In [1]: import numpy as np

In [2]: from numpy import linalg as LA

In [3]: np.set_printoptions(precision=2, suppress=True, linewidth=100)

In [4]: mat = np.load("w.npy")

In [5]: mat
Out[5]: 
array([[0, 0, 0, 0, 0, 1, 0],
       [0, 0, 0, 0, 1, 0, 0],
       [0, 1, 0, 0, 0, 0, 0],
       [1, 0, 0, 0, 0, 0, 0],
       [0, 0, 1, 0, 0, 0, 0],
       [0, 0, 0, 0, 0, 0, 1],
       [0, 0, 0, 1, 0, 0, 0]])

In [6]: q, Rm = LA.qr(mat)

In [7]: abs(Rm[0, 0]), np.round(LA.norm(mat[:, 0]), 2)
Out[7]: (np.float64(1.0), np.float64(1.0))

In [8]: Rm
Out[8]: 
array([[-1.,  0.,  0.,  0.,  0.,  0.,  0.],
       [ 0., -1.,  0.,  0.,  0.,  0.,  0.],
       [ 0.,  0., -1.,  0.,  0.,  0.,  0.],
       [ 0.,  0.,  0., -1.,  0.,  0.,  0.],
       [ 0.,  0.,  0.,  0.,  1.,  0.,  0.],
       [ 0.,  0.,  0.,  0.,  0., -1.,  0.],
       [ 0.,  0.,  0.,  0.,  0.,  0., -1.]])

In [9]: q.T @ q
Out[9]: 
array([[1., 0., 0., 0., 0., 0., 0.],
       [0., 1., 0., 0., 0., 0., 0.],
       [0., 0., 1., 0., 0., 0., 0.],
       [0., 0., 0., 1., 0., 0., 0.],
       [0., 0., 0., 0., 1., 0., 0.],
       [0., 0., 0., 0., 0., 1., 0.],
       [0., 0., 0., 0., 0., 0., 1.]])

In [10]: q
Out[10]: 
array([[ 0.,  0.,  0.,  0.,  0., -1.,  0.],
       [-0.,  0.,  0.,  0.,  1.,  0.,  0.],
       [-0., -1.,  0.,  0.,  0.,  0.,  0.],
       [-1., -0., -0.,  0.,  0.,  0.,  0.],
       [-0., -0., -1., -0.,  0.,  0.,  0.],
       [-0., -0., -0., -0., -0.,  0., -1.],
       [-0., -0., -0., -1., -0.,  0.,  0.]])

In [11]: np.trace(mat)
Out[11]: np.int64(0)

In [12]: np.allclose(mat @ mat.T, mat.T @ mat)
Out[12]: True

In [13]: mat @ mat
Out[13]: 
array([[0, 0, 0, 0, 0, 0, 1],
       [0, 0, 1, 0, 0, 0, 0],
       [0, 0, 0, 0, 1, 0, 0],
       [0, 0, 0, 0, 0, 1, 0],
       [0, 1, 0, 0, 0, 0, 0],
       [0, 0, 0, 1, 0, 0, 0],
       [1, 0, 0, 0, 0, 0, 0]])

In [14]: assert mat == mat.T
---------------------------------------------------------------------------
ValueError                                Traceback (most recent call last)
Cell In[14], line 1
----> 1 assert mat == mat.T

ValueError: The truth value of an array with more than one element is ambiguous. Use a.any() or a.all()

In [15]: np.allclose(mat, mat.T)
Out[15]: False

In [16]: LA.matrix_power(mat, 4)
Out[16]: 
array([[1, 0, 0, 0, 0, 0, 0],
       [0, 0, 0, 0, 1, 0, 0],
       [0, 1, 0, 0, 0, 0, 0],
       [0, 0, 0, 1, 0, 0, 0],
       [0, 0, 1, 0, 0, 0, 0],
       [0, 0, 0, 0, 0, 1, 0],
       [0, 0, 0, 0, 0, 0, 1]])

In [17]: mat.sum(axis=0)
Out[17]: array([1, 1, 1, 1, 1, 1, 1])

In [18]: mat.mean(axis=0)
Out[18]: array([0.14, 0.14, 0.14, 0.14, 0.14, 0.14, 0.14])

In [19]: np.unravel_index(np.abs(mat).argmax(), mat.shape)
Out[19]: (np.int64(0), np.int64(5))

In [20]: np.count_nonzero(mat)
Out[20]: np.int64(7)

In [21]: mat.shape
Out[21]: (7, 7)

In [22]: E = np.load("dump.npy")

In [23]: E
Out[23]: 
array([[ 3, -3,  0, -2,  0],
       [-1,  3,  0, -1,  1],
       [ 0, -2, -3, -3,  0]])

In [24]: rng = np.random.default_rng(5824)

In [25]: out = E + rng.integers(-2, 3, (3, 2)) @ rng.integers(-2, 3, (2, 5))

In [26]: out
Out[26]: 
array([[ 1, -3, -4, -4,  6],
       [-2,  0,  1, -2,  1],
       [-2, -8, -1, -5,  0]])

In [27]: np.round(LA.svd(out - E, compute_uv=False), 2) + 0
Out[27]: array([7.75, 7.75, 0.  ])

In [28]: X = np.load("case8.npy")

In [29]: X
Out[29]: 
array([[1, 2, 1, 1, 2],
       [0, 0, 0, 1, 1],
       [0, 0, 0, 0, 0],
       [3, 3, 1, 2, 3],
       [4, 1, 1, 3, 1],
       [2, 0, 1, 2, 0],
       [1, 0, 2, 1, 1],
       [1, 2, 1, 1, 2],
       [0, 0, 0, 1, 1],
       [2, 1, 0, 2, 2],
       [2, 0, 1, 2, 0],
       [2, 1, 0, 1, 1],
       [2, 0, 1, 2, 0],
       [3, 2, 2, 3, 2],
       [1, 2, 1, 2, 3],
       [1, 2, 1, 2, 3],
       [4, 1, 1, 3, 1],
       [2, 0, 1, 2, 0],
       [0, 0, 0, 0, 0],
       [2, 1, 0, 2, 2]])

In [30]: P = X @ LA.solve(X.T @ X, X.T)

In [31]: np.diag(P)
Out[31]: 
array([0.19, 0.21, 0.  , 0.4 , 0.25, 0.16, 1.  , 0.19, 0.21, 0.28, 0.16, 0.21, 0.16, 0.3 , 0.28,
       0.28, 0.25, 0.16, 0.  , 0.28])

In [32]: np.round(P @ X[:, 2], 2) + 0
Out[32]: array([1., 0., 0., 1., 1., 1., 2., 1., 0., 0., 1., 0., 1., 2., 1., 1., 1., 1., 0., 0.])

In [33]: x0 = np.array([4, -5, 5, -8, -3])

In [34]: y = X @ x0

In [35]: LA.lstsq(X, y)[0]
Out[35]: array([ 4., -5.,  5., -8., -3.])

In [36]: y = y + 0.1 * rng.normal(size=20)

In [37]: y
Out[37]: 
array([-14.9 , -10.84,  -0.09, -22.84, -11.17,  -2.89,   3.22, -14.99, -10.82, -18.81,  -3.14,
        -8.01,  -2.76, -18.15, -25.97, -26.15, -10.96,  -3.04,  -0.11, -19.09])

In [38]: c, *_ = LA.lstsq(X, y)

In [39]: [round(float(LA.norm(LA.solve(X.T @ X + lam * np.eye(5), X.T @ y))), 2) for lam in (0, 1, 10, 100)]
Out[39]: [11.93, 8.64, 5.45, 2.8]

In [40]: np.round(LA.norm(y - X @ c), 2)
Out[40]: np.float64(0.56)

In [41]: c.round()
Out[41]: array([ 4., -5.,  5., -8., -3.])

In [42]: np.round(X.T @ (y - X @ c), 2) + 0
Out[42]: array([0., 0., 0., 0., 0.])

In [43]: c
Out[43]: array([ 4.06, -5.17,  5.05, -8.1 , -2.85])

In [44]: d = LA.norm(X[:, None] - X[None], axis=-1)

In [45]: d.shape
Out[45]: (20, 20)

In [46]: LA.norm(X, axis=1)
Out[46]: 
array([3.32, 1.41, 0.  , 5.66, 5.29, 3.  , 2.65, 3.32, 1.41, 3.61, 3.  , 2.65, 3.  , 5.48, 4.36,
       4.36, 5.29, 3.  , 0.  , 3.61])

In [47]: d[18].round(6).argsort(kind="stable")[:4]
Out[47]: array([ 2, 18,  1,  8])

In [48]: np.flatnonzero(d[18] < d.mean() / 2)
Out[48]: array([ 2, 18])

In [49]: d[18]
Out[49]: 
array([3.32, 1.41, 0.  , 5.66, 5.29, 3.  , 2.65, 3.32, 1.41, 3.61, 3.  , 2.65, 3.  , 5.48, 4.36,
       4.36, 5.29, 3.  , 0.  , 3.61])

In [50]: (d + 1e9 * np.eye(20)).round(6).argmin(axis=1)
Out[50]: array([ 7,  8, 18, 13, 16, 10,  5,  0,  1, 19,  5,  9,  5,  3, 15, 14,  4,  5,  2,  9])

In [51]: d.mean(axis=1).argmax()
Out[51]: np.int64(3)

In [52]: cen = (X - X.mean(axis=0)) / X.std(axis=0)

In [53]: np.argwhere(np.abs(cen) > 2)
Out[53]: 
array([[ 3,  1],
       [ 6,  2],
       [13,  2]])

In [54]: c = LA.lstsq(np.delete(cen, 1, axis=1), cen[:, 1])[0]

In [55]: c
Out[55]: array([ 0.59,  0.13, -0.49,  0.93])

In [56]: np.abs(c).argmax()
Out[56]: np.int64(3)

In [57]: gram = np.cov(X, rowvar=False)

In [58]: np.median(X, axis=0)
Out[58]: array([2., 1., 1., 2., 1.])

In [59]: X.std(axis=0)
Out[59]: array([1.19, 0.94, 0.62, 0.85, 1.04])

In [60]: round(float(np.corrcoef(X[:, 1], X[:, 4])[0, 1]), 2)
Out[60]: 0.89

In [61]: gram
Out[61]: 
array([[1.5 , 0.38, 0.33, 0.92, 0.14],
       [0.38, 0.94, 0.18, 0.28, 0.92],
       [0.33, 0.18, 0.41, 0.28, 0.12],
       [0.92, 0.28, 0.28, 0.77, 0.25],
       [0.14, 0.92, 0.12, 0.25, 1.14]])

In [62]: np.polyfit(X[:, 1], X[:, 4], 1)
Out[62]: array([0.98, 0.37])

In [63]: A = np.loadtxt("arr.csv", delimiter=",")

In [64]: A
Out[64]: 
array([[ 0.,  0.,  0.,  0.,  0.],
       [-6.,  0.,  6.,  0.,  0.],
       [-4.,  0.,  4.,  0.,  0.],
       [-6.,  0.,  6.,  0.,  0.],
       [ 2.,  0., -2.,  0.,  0.]])

In [65]: LA.matrix_power(A, 2)
Out[65]: 
array([[  0.,   0.,   0.,   0.,   0.],
       [-24.,   0.,  24.,   0.,   0.],
       [-16.,   0.,  16.,   0.,   0.],
       [-24.,   0.,  24.,   0.,   0.],
       [  8.,   0.,  -8.,   0.,   0.]])

In [66]: A @ A
Out[66]: 
array([[  0.,   0.,   0.,   0.,   0.],
       [-24.,   0.,  24.,   0.,   0.],
       [-16.,   0.,  16.,   0.,   0.],
       [-24.,   0.,  24.,   0.,   0.],
       [  8.,   0.,  -8.,   0.,   0.]])

In [67]: lab = rng.permutation(5)

In [68]: lab
Out[68]: array([3, 4, 2, 0, 1])

In [69]: out = A[lab][:, lab]

In [70]: out
Out[70]: 
array([[ 0.,  0.,  6., -6.,  0.],
       [ 0.,  0., -2.,  2.,  0.],
       [ 0.,  0.,  4., -4.,  0.],
       [ 0.,  0.,  0.,  0.,  0.],
       [ 0.,  0.,  6., -6.,  0.]])

In [71]: np.diag(out)
Out[71]: array([0., 0., 4., 0., 0.])

In [72]: np.allclose(out, A)
Out[72]: False

In [73]: r = LA.matrix_rank(A)

In [74]: r
Out[74]: np.int64(1)

In [75]: N = LA.svd(A)[2][r:].T

In [76]: N @ N.T
Out[76]: 
array([[0.5, 0. , 0.5, 0. , 0. ],
       [0. , 1. , 0. , 0. , 0. ],
       [0.5, 0. , 0.5, 0. , 0. ],
       [0. , 0. , 0. , 1. , 0. ],
       [0. , 0. , 0. , 0. , 1. ]])

In [77]: N.shape
Out[77]: (5, 4)

In [78]: np.allclose(A @ N, 0)
Out[78]: True

In [79]: [int(LA.matrix_rank(A[:, :j + 1])) for j in range(5)]
Out[79]: [1, 1, 1, 1, 1]

In [80]: A.shape
Out[80]: (5, 5)

In [81]: np.round(LA.svd(A, compute_uv=False), 2) + 0
Out[81]: array([13.56,  0.  ,  0.  ,  0.  ,  0.  ])

In [82]: A - A[0]
Out[82]: 
array([[ 0.,  0.,  0.,  0.,  0.],
       [-6.,  0.,  6.,  0.,  0.],
       [-4.,  0.,  4.,  0.,  0.],
       [-6.,  0.,  6.,  0.,  0.],
       [ 2.,  0., -2.,  0.,  0.]])

In [83]: A.sum(axis=1)
Out[83]: array([0., 0., 0., 0., 0.])

In [84]: LA.matrix_rank(A)
Out[84]: np.int64(1)

In [85]: np.unravel_index(np.abs(A).argmax(), A.shape)
Out[85]: (np.int64(1), np.int64(0))

In [86]: A.mean(axis=0)
Out[86]: array([-2.8,  0. ,  2.8,  0. ,  0. ])

In [87]: np.diff(A, axis=0)
Out[87]: 
array([[-6.,  0.,  6.,  0.,  0.],
       [ 2.,  0., -2.,  0.,  0.],
       [-2.,  0.,  2.,  0.,  0.],
       [ 8.,  0., -8.,  0.,  0.]])

In [88]: data = np.load("block16.npy")

In [89]: data
Out[89]: 
array([[-1.,  1.,  0.,  0.,  0.,  0.,  0.,  0.,  0.],
       [ 0., -1.,  1.,  0.,  0.,  0.,  0.,  0.,  0.],
       [ 0.,  0., -1.,  1.,  0.,  0.,  0.,  0.,  0.],
       [ 0.,  0.,  0., -1.,  1.,  0.,  0.,  0.,  0.],
       [ 0.,  0.,  0.,  0., -1.,  1.,  0.,  0.,  0.],
       [ 0.,  0.,  0.,  0.,  0., -1.,  1.,  0.,  0.],
       [ 0.,  0.,  0.,  0.,  0.,  0., -1.,  1.,  0.],
       [ 0.,  0.,  0.,  0.,  0.,  0.,  0., -1.,  1.],
       [ 0.,  0.,  0.,  0.,  0.,  0.,  0.,  0., -1.]])

In [90]: x0 = np.array([2, 1, 2, 2, 0])

In [91]: h = np.maximum(A @ x0, 0)

In [92]: np.tanh(A @ x0)
Out[92]: array([0., 0., 0., 0., 0.])

In [93]: np.flatnonzero(h > 1e-9)
Out[93]: array([], dtype=int64)

In [94]: A.T @ h
Out[94]: array([0., 0., 0., 0., 0.])

In [95]: r0 = np.array([1, 0, 3, 0]) + 0.5

In [96]: arr = np.outer(r0, r0) / (r0 @ r0)

In [97]: arr
Out[97]: 
array([[0.15, 0.05, 0.35, 0.05],
       [0.05, 0.02, 0.12, 0.02],
       [0.35, 0.12, 0.82, 0.12],
       [0.05, 0.02, 0.12, 0.02]])

In [98]: vals, evecs = LA.eigh(arr)

In [99]: np.round(LA.eigvalsh(arr @ arr), 2) + 0
Out[99]: array([0., 0., 0., 1.])

In [100]: evecs @ np.diag(vals) @ evecs.T
Out[100]: 
array([[0.15, 0.05, 0.35, 0.05],
       [0.05, 0.02, 0.12, 0.02],
       [0.35, 0.12, 0.82, 0.12],
       [0.05, 0.02, 0.12, 0.02]])

In [101]: np.abs(evecs[:, -1])
Out[101]: array([0.39, 0.13, 0.9 , 0.13])

In [102]: vals.round(2) + 0
Out[102]: array([0., 0., 0., 1.])

In [103]: np.abs(evecs[:, -1]).round(6).argmax()
Out[103]: np.int64(2)

In [104]: out = arr / LA.norm(arr, axis=1, keepdims=True)

In [105]: gram = out @ out.T

In [106]: LA.norm(out, axis=1)
Out[106]: array([1., 1., 1., 1.])

In [107]: gram[0]
Out[107]: array([1., 1., 1., 1.])

In [108]: np.degrees(np.arccos(np.clip(gram[0, 1], -1, 1)))
Out[108]: np.float64(0.0)

In [109]: def softmax(z):
     ...:     e = np.exp(z - z.max(axis=-1, keepdims=True))
     ...:     return e / e.sum(axis=-1, keepdims=True)
     ...: 

In [110]: softmax(10 * arr[0])
Out[110]: array([0.11, 0.04, 0.81, 0.04])

In [111]: softmax(arr[0])
Out[111]: array([0.25, 0.22, 0.3 , 0.22])

In [112]: softmax(arr[0] + -3)
Out[112]: array([0.25, 0.22, 0.3 , 0.22])

In [113]: S = arr @ arr.T / np.sqrt(4)

In [114]: softmax(S)[0] @ arr
Out[114]: array([0.16, 0.05, 0.37, 0.05])

In [115]: softmax(S).round(6).argmax(axis=1)
Out[115]: array([2, 2, 2, 2])

In [116]: W0 = np.load("out5.npy")

In [117]: W0
Out[117]: 
array([[ 2,  0,  0,  0,  0,  0,  0,  0,  0],
       [ 0,  2,  0,  0,  0,  0,  0,  0,  0],
       [ 0,  0,  2,  0,  0,  0,  0,  0,  0],
       [ 0,  0,  0,  1,  0,  0,  0,  0,  0],
       [ 0,  0,  0,  0,  1,  0,  0,  0,  0],
       [ 0,  0,  0,  0,  0,  0,  0,  0,  0],
       [ 0,  0,  0,  0,  0,  0,  1,  0,  0],
       [ 0,  0,  0,  0,  0,  0,  0, -2,  0],
       [ 0,  0,  0,  0,  0,  0,  0,  0,  1]])

In [118]: round(float(LA.norm(W0, 1)), 2), round(LA.norm(W0, np.inf), 2)
Out[118]: (2.0, np.float64(2.0))

In [119]: LA.norm(W0, axis=0)
Out[119]: array([2., 2., 2., 1., 1., 0., 1., 2., 1.])

In [120]: LA.norm(W0, axis=1).argmax()
Out[120]: np.int64(0)

In [121]: round(LA.norm(W0[1] - W0[7]), 2)
Out[121]: np.float64(2.83)

In [122]: LA.norm(W0, axis=1)
Out[122]: array([2., 2., 2., 1., 1., 0., 1., 2., 1.])

In [123]: round(LA.norm(W0, "nuc"), 2)
Out[123]: np.float64(12.0)

In [124]: round(LA.norm(W0) ** 2 / LA.norm(W0, 2) ** 2, 2)
Out[124]: np.float64(5.0)

In [125]: M = np.loadtxt("layer19.csv", delimiter=",")

In [126]: M
Out[126]: 
array([[ 0.6 ,  0.  ,  1.2 ,  1.2 , -0.5 , -0.5 ,  1.12,  0.3 ],
       [ 0.2 ,  0.  ,  0.9 , -0.7 , -0.2 ,  0.1 ,  0.42,  0.7 ],
       [ 0.  ,  1.8 , -0.8 , -1.7 ,  0.2 , -0.7 ,  0.02, -1.4 ],
       [-0.7 , -0.4 ,  1.5 ,  0.3 , -0.2 ,  1.4 , -1.36, -0.3 ],
       [ 0.5 , -0.6 ,  1.2 , -0.4 ,  1.1 , -0.8 ,  1.04,  0.1 ],
       [-0.7 , -0.8 , -0.6 ,  1.  , -0.7 , -1.2 , -1.45,  0.6 ],
       [-0.4 , -0.3 , -1.3 , -1.1 , -0.1 ,  0.2 , -0.83,  0.2 ],
       [ 0.5 , -0.9 ,  0.  , -1.3 ,  0.2 ,  0.3 ,  1.06, -0.2 ],
       [-1.  , -0.2 ,  0.8 , -0.2 ,  0.3 , -0.7 , -2.02,  1.8 ],
       [ 0.1 ,  0.3 , -0.3 , -0.9 , -0.9 , -0.8 ,  0.28, -0.6 ],
       [ 0.7 , -2.3 , -0.3 ,  0.4 , -1.5 , -1.5 ,  1.49,  0.7 ],
       [ 0.2 , -0.7 , -0.5 , -0.4 , -1.5 , -0.9 ,  0.36, -0.8 ],
       [ 0.1 , -0.1 ,  0.2 , -0.2 ,  0.2 , -0.2 ,  0.23,  0.4 ],
       [ 0.5 , -0.5 ,  0.6 ,  1.9 ,  0.  , -2.3 ,  1.02,  0.  ],
       [-0.2 , -1.2 , -1.1 ,  0.7 ,  0.5 , -0.2 , -0.43,  0.6 ],
       [-1.2 ,  1.3 ,  0.9 ,  2.1 ,  1.6 , -1.1 , -2.42, -0.6 ],
       [-0.4 , -1.  ,  0.  ,  2.8 , -0.6 , -0.7 , -0.77,  0.9 ],
       [-1.2 ,  0.1 , -0.2 , -0.5 ,  0.4 ,  2.5 , -2.41,  0.8 ],
       [-0.6 ,  1.2 ,  0.2 ,  0.7 , -0.6 , -1.1 , -1.24, -1.5 ],
       [-0.7 , -0.3 ,  0.  ,  1.9 , -0.3 ,  0.1 , -1.38, -1.1 ],
       [ 2.  , -0.4 , -0.3 , -3.1 ,  0.3 , -0.6 ,  3.96, -0.2 ],
       [-1.1 , -2.3 ,  0.3 , -0.1 ,  0.5 , -0.4 , -2.22, -0.1 ],
       [-1.5 ,  1.2 , -1.2 ,  1.3 , -1.6 , -1.5 , -3.04,  0.4 ],
       [ 1.  , -1.4 ,  0.2 ,  1.9 , -0.5 ,  1.1 ,  2.02, -0.5 ],
       [ 0.8 ,  2.4 ,  0.8 , -0.2 ,  0.3 , -0.6 ,  1.57,  0.  ],
       [-1.7 , -0.3 ,  0.7 ,  0.4 ,  0.8 ,  0.  , -3.36, -1.  ],
       [-0.9 , -1.3 , -0.3 , -0.8 , -0.6 ,  0.8 , -1.83,  0.7 ],
       [-0.6 ,  1.3 , -0.7 ,  0.9 , -1.  , -0.7 , -1.29, -2.2 ],
       [ 0.5 , -0.6 , -0.3 , -1.6 ,  0.3 ,  0.5 ,  1.08,  0.8 ],
       [ 1.3 ,  1.3 ,  0.6 ,  0.1 ,  1.1 ,  0.1 ,  2.56,  0.1 ],
       [ 0.5 , -0.4 ,  0.2 ,  0.1 ,  0.2 , -1.5 ,  1.02,  0.1 ]])

In [127]: d = LA.norm(M[:, None] - M[None], axis=-1)

In [128]: np.unravel_index(d.round(6).argmax(), d.shape)
Out[128]: (np.int64(20), np.int64(22))

In [129]: np.flatnonzero(d[20] < d.mean() / 2)
Out[129]: array([20])

In [130]: d[:5, :5]
Out[130]: 
array([[0.  , 2.23, 4.54, 3.6 , 2.37],
       [2.23, 0.  , 3.54, 2.86, 1.97],
       [4.54, 3.54, 0.  , 4.72, 3.98],
       [3.6 , 2.86, 4.72, 0.  , 3.81],
       [2.37, 1.97, 3.98, 3.81, 0.  ]])

In [131]: LA.matrix_rank(d ** 2)
Out[131]: np.int64(10)

In [132]: d.mean(axis=1).argmax()
Out[132]: np.int64(20)
